>>> import numpy as np
>>> from numpy import linalg as LA
>>> np.set_printoptions(suppress=True, linewidth=120)
>>> M = np.load("mat.npy")
>>> M
array([[2, 0, 2, 0, 1, 1, 3, 2, 2, 2, 3, 0],
       [1, 0, 2, 0, 0, 1, 3, 0, 2, 0, 1, 1],
       [2, 0, 2, 1, 1, 3, 2, 3, 0, 2, 2, 0],
       [2, 1, 3, 0, 2, 2, 2, 0, 1, 2, 1, 1],
       [2, 3, 2, 1, 2, 2, 2, 1, 1, 2, 1, 2],
       [0, 0, 3, 0, 1, 2, 3, 3, 3, 1, 2, 3],
       [2, 0, 1, 2, 0, 0, 0, 3, 2, 3, 1, 0],
       [0, 3, 2, 3, 2, 3, 0, 2, 1, 3, 1, 1],
       [1, 3, 2, 2, 1, 2, 0, 1, 1, 2, 2, 1],
       [3, 2, 2, 1, 1, 0, 1, 2, 2, 0, 3, 2],
       [1, 0, 2, 3, 1, 3, 3, 1, 3, 0, 2, 1],
       [0, 3, 0, 1, 3, 3, 3, 0, 2, 0, 0, 1],
       [2, 1, 1, 3, 2, 3, 2, 1, 3, 2, 2, 2],
       [0, 2, 2, 0, 0, 2, 0, 3, 0, 2, 2, 1]])
>>> hat = M @ LA.solve(M.T @ M, M.T)
>>> np.round(np.diag(hat), 2)
array([0.99, 0.7 , 0.87, 0.97, 0.85, 0.91, 0.98, 0.77, 0.52, 0.95, 0.75, 0.99, 0.95, 0.79])
>>> np.allclose(hat @ hat, hat)
True
>>> round(float(LA.norm(M)), 2)
23.71
>>> M.shape
(14, 12)
>>> np.abs(M).max()
np.int64(3)
>>> np.count_nonzero(M)
np.int64(130)
>>> np.round(M.mean(axis=0), 2)
array([1.29, 1.29, 1.86, 1.21, 1.21, 1.93, 1.71, 1.57, 1.64, 1.5 , 1.64, 1.14])
>>> np.unravel_index(np.abs(M).argmax(), M.shape)
(np.int64(0), np.int64(6))
>>> M.sum(axis=0)
array([18, 18, 26, 17, 17, 27, 24, 22, 23, 21, 23, 16])
>>> w1 = np.array([[-1, 0],
...     [-3, 0],
...     [-2, 2],
...     [1, 0],
...     [3, 2],
...     [-3, -2],
...     [0, 0],
...     [0, 0],
...     [-1, -2],
...     [-3, 2],
...     [-1, 0],
...     [1, 2]])
>>> coef = np.array([0, 1])
>>> H = np.maximum(M @ w1 + coef, 0)
>>> np.round((H > 0).mean(axis=0), 2)
array([0.  , 0.86])
>>> W2 = np.array([[2, 2], [0, 2]])
>>> (H @ W2).round(6).argmax(axis=1)
array([1, 1, 1, 1, 1, 1, 1, 1, 1, 1, 0, 0, 1, 1])
>>> x0 = np.array([5, 1, 5, -2, 2, -3, 1, 3, 1, -5, 3, -4])
>>> h = np.maximum(M @ x0, 0)
>>> np.maximum(M @ x0, 0) - np.maximum(-M @ x0, 0)
array([29, 16, 18, 16, 10, 15, 10, -7,  6, 37, 13, -1,  1,  7])
>>> rng = np.random.default_rng(60)
>>> z = rng.permutation(12)
>>> Y = M[:, z] * rng.choice([-1, 1], 12)
>>> Y
array([[ 2, -2,  2,  2,  3, -3, -1,  1,  0,  0,  2,  0],
       [ 0,  0,  1,  2,  1, -3, -1,  0, -1,  0,  2,  0],
       [ 2, -3,  2,  0,  2, -2, -3,  1,  0,  1,  2,  0],
       [ 2,  0,  2,  1,  1, -2, -2,  2, -1,  0,  3,  1],
       [ 2, -1,  2,  1,  1, -2, -2,  2, -2,  1,  2,  3],
       [ 1, -3,  0,  3,  2, -3, -2,  1, -3,  0,  3,  0],
       [ 3, -3,  2,  2,  1,  0,  0,  0,  0,  2,  1,  0],
       [ 3, -2,  0,  1,  1,  0, -3,  2, -1,  3,  2,  3],
       [ 2, -1,  1,  1,  2,  0, -2,  1, -1,  2,  2,  3],
       [ 0, -2,  3,  2,  3, -1,  0,  1, -2,  1,  2,  2],
       [ 0, -1,  1,  3,  2, -3, -3,  1, -1,  3,  2,  0],
       [ 0,  0,  0,  2,  0, -3, -3,  3, -1,  1,  0,  3],
       [ 2, -1,  2,  3,  2, -2, -3,  2, -2,  3,  1,  1],
       [ 2, -3,  0,  0,  2,  0, -2,  0, -1,  0,  2,  2]])
>>> U, _, Vt = LA.svd(M.T @ Y)
>>> z
array([ 9,  7,  0,  8, 10,  6,  5,  4, 11,  3,  2,  1])
>>> np.round(U @ Vt, 2) + 0
array([[ 0.,  0.,  1.,  0.,  0.,  0.,  0.,  0.,  0.,  0.,  0.,  0.],
       [ 0.,  0.,  0.,  0.,  0.,  0.,  0.,  0.,  0.,  0.,  0.,  1.],
       [ 0.,  0.,  0.,  0.,  0.,  0.,  0.,  0.,  0.,  0.,  1.,  0.],
       [ 0.,  0.,  0.,  0.,  0.,  0.,  0.,  0.,  0.,  1.,  0.,  0.],
       [ 0.,  0.,  0.,  0.,  0.,  0.,  0.,  1.,  0.,  0.,  0.,  0.],
       [ 0.,  0.,  0.,  0.,  0.,  0., -1.,  0.,  0.,  0.,  0.,  0.],
       [ 0.,  0.,  0.,  0.,  0., -1.,  0.,  0.,  0.,  0.,  0.,  0.],
       [ 0., -1.,  0.,  0.,  0.,  0.,  0.,  0.,  0.,  0.,  0.,  0.],
       [ 0.,  0.,  0.,  1.,  0.,  0.,  0.,  0.,  0.,  0.,  0.,  0.],
       [ 1.,  0.,  0.,  0.,  0.,  0.,  0.,  0.,  0.,  0.,  0.,  0.],
       [ 0.,  0.,  0.,  0.,  1.,  0.,  0.,  0.,  0.,  0.,  0.,  0.],
       [ 0.,  0.,  0.,  0.,  0.,  0.,  0.,  0., -1.,  0.,  0.,  0.]])
>>> np.round(LA.lstsq(M, Y)[0], 2) + 0
array([[ 0.,  0.,  1.,  0.,  0.,  0.,  0.,  0.,  0.,  0.,  0.,  0.],
       [ 0.,  0.,  0.,  0.,  0.,  0.,  0.,  0.,  0.,  0.,  0.,  1.],
       [ 0.,  0.,  0.,  0.,  0.,  0.,  0.,  0.,  0.,  0.,  1.,  0.],
       [ 0.,  0.,  0.,  0.,  0.,  0.,  0.,  0.,  0.,  1.,  0.,  0.],
       [ 0.,  0.,  0.,  0.,  0.,  0.,  0.,  1.,  0.,  0.,  0.,  0.],
       [ 0.,  0.,  0.,  0.,  0.,  0., -1.,  0.,  0.,  0.,  0.,  0.],
       [ 0.,  0.,  0.,  0.,  0., -1.,  0.,  0.,  0.,  0.,  0.,  0.],
       [ 0., -1.,  0.,  0.,  0.,  0.,  0.,  0.,  0.,  0.,  0.,  0.],
       [ 0.,  0.,  0.,  1.,  0.,  0.,  0.,  0.,  0.,  0.,  0.,  0.],
       [ 1.,  0.,  0.,  0.,  0.,  0.,  0.,  0.,  0.,  0.,  0.,  0.],
       [ 0.,  0.,  0.,  0.,  1.,  0.,  0.,  0.,  0.,  0.,  0.,  0.],
       [ 0.,  0.,  0.,  0.,  0.,  0.,  0.,  0., -1.,  0.,  0.,  0.]])
>>> r0 = np.array([-4, 8, 7, -2, -7, -7, 0, -9, 4, 7, -8]) + 0.5
>>> A = np.outer(r0, r0) / (r0 @ r0)
>>> A.round(2) + 0
array([[ 0.03, -0.07, -0.06,  0.01,  0.05,  0.05,  0.  ,  0.07, -0.04, -0.06,  0.06],
       [-0.07,  0.17,  0.15, -0.03, -0.13, -0.13,  0.01, -0.17,  0.09,  0.15, -0.15],
       [-0.06,  0.15,  0.13, -0.03, -0.11, -0.11,  0.01, -0.15,  0.08,  0.13, -0.13],
       [ 0.01, -0.03, -0.03,  0.01,  0.02,  0.02,  0.  ,  0.03, -0.02, -0.03,  0.03],
       [ 0.05, -0.13, -0.11,  0.02,  0.1 ,  0.1 , -0.01,  0.13, -0.07, -0.11,  0.11],
       [ 0.05, -0.13, -0.11,  0.02,  0.1 ,  0.1 , -0.01,  0.13, -0.07, -0.11,  0.11],
       [ 0.  ,  0.01,  0.01,  0.  , -0.01, -0.01,  0.  , -0.01,  0.01,  0.01, -0.01],
       [ 0.07, -0.17, -0.15,  0.03,  0.13,  0.13, -0.01,  0.17, -0.09, -0.15,  0.15],
       [-0.04,  0.09,  0.08, -0.02, -0.07, -0.07,  0.01, -0.09,  0.05,  0.08, -0.08],
       [-0.06,  0.15,  0.13, -0.03, -0.11, -0.11,  0.01, -0.15,  0.08,  0.13, -0.13],
       [ 0.06, -0.15, -0.13,  0.03,  0.11,  0.11, -0.01,  0.15, -0.08, -0.13,  0.13]])
>>> # rows 4 and 5 are equal
>>> x0 = np.array([-4, 3, 1, 4, 1, -1, -1, 2, 5, 3, -5])
>>> np.round(A @ x0, 2)
array([-0.86,  2.08,  1.84, -0.37, -1.59, -1.59,  0.12, -2.08,  1.1 ,  1.84, -1.84])
>>> np.round(A @ A @ x0, 2)
array([-0.86,  2.08,  1.84, -0.37, -1.59, -1.59,  0.12, -2.08,  1.1 ,  1.84, -1.84])
>>> X = np.load("data.npy")
>>> X
array([[ 2,  0, -1,  0,  0, -1],
       [ 0, -1,  0,  2,  3,  0],
       [-3,  0,  2,  0,  0,  3],
       [ 0,  0,  0, -2, -1,  0],
       [ 0,  0,  0, -2, -2,  0],
       [-2,  0,  2,  0,  0, -1]])
>>> x0 = np.array([0, 1, -6, -7, -7, -3])
>>> y = X @ x0
>>> coef, lr = np.zeros(6), 1 / LA.norm(X, 2) ** 2
>>> for i in range(300):
...     coef -= lr * X.T @ (X @ coef - y)
...     if i % 50 == 0: print(i, round(LA.norm(X @ coef - y), 2))
... 
0 8.92
50 1.49
100 1.2
150 0.96
200 0.77
250 0.62
>>> coef.round(2)
array([ 0.85,  1.03, -4.98, -7.01, -6.98, -2.76])
>>> O, V = LA.qr(X[:, :3])[0], LA.qr(X[:, 3:])[0]
>>> s = LA.svd(O.T @ V, compute_uv=False)
>>> s.round(2) + 0
array([0.91, 0.86, 0.  ])
>>> z = rng.permutation(6)
>>> z
array([0, 1, 3, 4, 2, 5])
>>> Y = X[z][:, z]
>>> np.round(np.sort(np.abs(LA.eigvals(Y))), 2)
array([0.41, 0.59, 1.  , 2.41, 3.41, 5.  ])
>>> np.allclose(Y, X)
False
>>> np.trace(Y)
np.int64(-2)
>>> np.diag(Y)
array([ 2, -1, -2, -2,  2, -1])
>>> Y
array([[ 2,  0,  0,  0, -1, -1],
       [ 0, -1,  2,  3,  0,  0],
       [ 0,  0, -2, -1,  0,  0],
       [ 0,  0, -2, -2,  0,  0],
       [-3,  0,  0,  0,  2,  3],
       [-2,  0,  0,  0,  2, -1]])
>>> E = np.minimum.outer(np.arange(1, 14), np.arange(1, 14)) * -2
>>> E
array([[ -2,  -2,  -2,  -2,  -2,  -2,  -2,  -2,  -2,  -2,  -2,  -2,  -2],
       [ -2,  -4,  -4,  -4,  -4,  -4,  -4,  -4,  -4,  -4,  -4,  -4,  -4],
       [ -2,  -4,  -6,  -6,  -6,  -6,  -6,  -6,  -6,  -6,  -6,  -6,  -6],
       [ -2,  -4,  -6,  -8,  -8,  -8,  -8,  -8,  -8,  -8,  -8,  -8,  -8],
       [ -2,  -4,  -6,  -8, -10, -10, -10, -10, -10, -10, -10, -10, -10],
       [ -2,  -4,  -6,  -8, -10, -12, -12, -12, -12, -12, -12, -12, -12],
       [ -2,  -4,  -6,  -8, -10, -12, -14, -14, -14, -14, -14, -14, -14],
       [ -2,  -4,  -6,  -8, -10, -12, -14, -16, -16, -16, -16, -16, -16],
       [ -2,  -4,  -6,  -8, -10, -12, -14, -16, -18, -18, -18, -18, -18],
       [ -2,  -4,  -6,  -8, -10, -12, -14, -16, -18, -20, -20, -20, -20],
       [ -2,  -4,  -6,  -8, -10, -12, -14, -16, -18, -20, -22, -22, -22],
       [ -2,  -4,  -6,  -8, -10, -12, -14, -16, -18, -20, -22, -24, -24],
       [ -2,  -4,  -6,  -8, -10, -12, -14, -16, -18, -20, -22, -24, -26]])
>>> r0, v = E[10], E[7]
>>> r0 @ v
np.int64(2480)
>>> p = (r0 @ v) / (r0 @ r0) * r0
>>> np.round(LA.norm(r0 + v) ** 2 + LA.norm(r0 - v) ** 2, 2)
np.float64(10176.0)
>>> np.round(v - p, 2)
array([-0.34, -0.68, -1.03, -1.37, -1.71, -2.05, -2.4 , -2.74, -1.08,  0.58,  2.24,  2.24,  2.24])
>>> evals, V = LA.eigh(E)
>>> x0 = np.array([7, -6, -4, -3, 1, -4, -3, -9, -7, -4, -9, 0, 1])
>>> x0 @ E @ x0
np.int64(-23112)
>>> round(x0 @ E @ x0 / (x0 @ x0), 2), round(evals[0], 2), round(float(evals[-1]), 2)
(np.float64(-63.49), np.float64(-147.89), -0.51)
>>> x0 = np.array([2, -2, 1, 4, 3, -1, -5, -5, -2, 4, -2, 1, -2])
>>> y = E @ x0
>>> y
array([  8,  20,  28,  38,  56,  80, 102, 114, 116, 114, 120, 122, 126])
>>> np.round(LA.solve(E, y + E[:, 3]), 2)
array([ 2., -2.,  1.,  5.,  3., -1., -5., -5., -2.,  4., -2.,  1., -2.])
>>> np.round(LA.solve(E.T, E[3]), 2)
array([-0., -0., -0.,  1., -0., -0., -0., -0., -0., -0., -0., -0., -0.])
>>> np.round(LA.solve(E, -1 * y), 2)
array([-2.,  2., -1., -4., -3.,  1.,  5.,  5.,  2., -4.,  2., -1.,  2.])
>>> np.round(LA.solve(E, y), 2)
array([ 2., -2.,  1.,  4.,  3., -1., -5., -5., -2.,  4., -2.,  1., -2.])
>>> np.round(LA.solve(E, E[:, 10]), 2)
array([-0., -0., -0., -0., -0., -0., -0., -0., -0., -0.,  1., -0., -0.])
>>> r0 = np.array([1, -1, -2])
>>> np.convolve(E[2], r0)
array([-2, -2,  2,  8, 12, 12, 12, 12, 12, 12, 12, 12, 12, 18, 12])
>>> np.polyval(r0, E[2])
array([ 4, 18, 40, 40, 40, 40, 40, 40, 40, 40, 40, 40, 40])
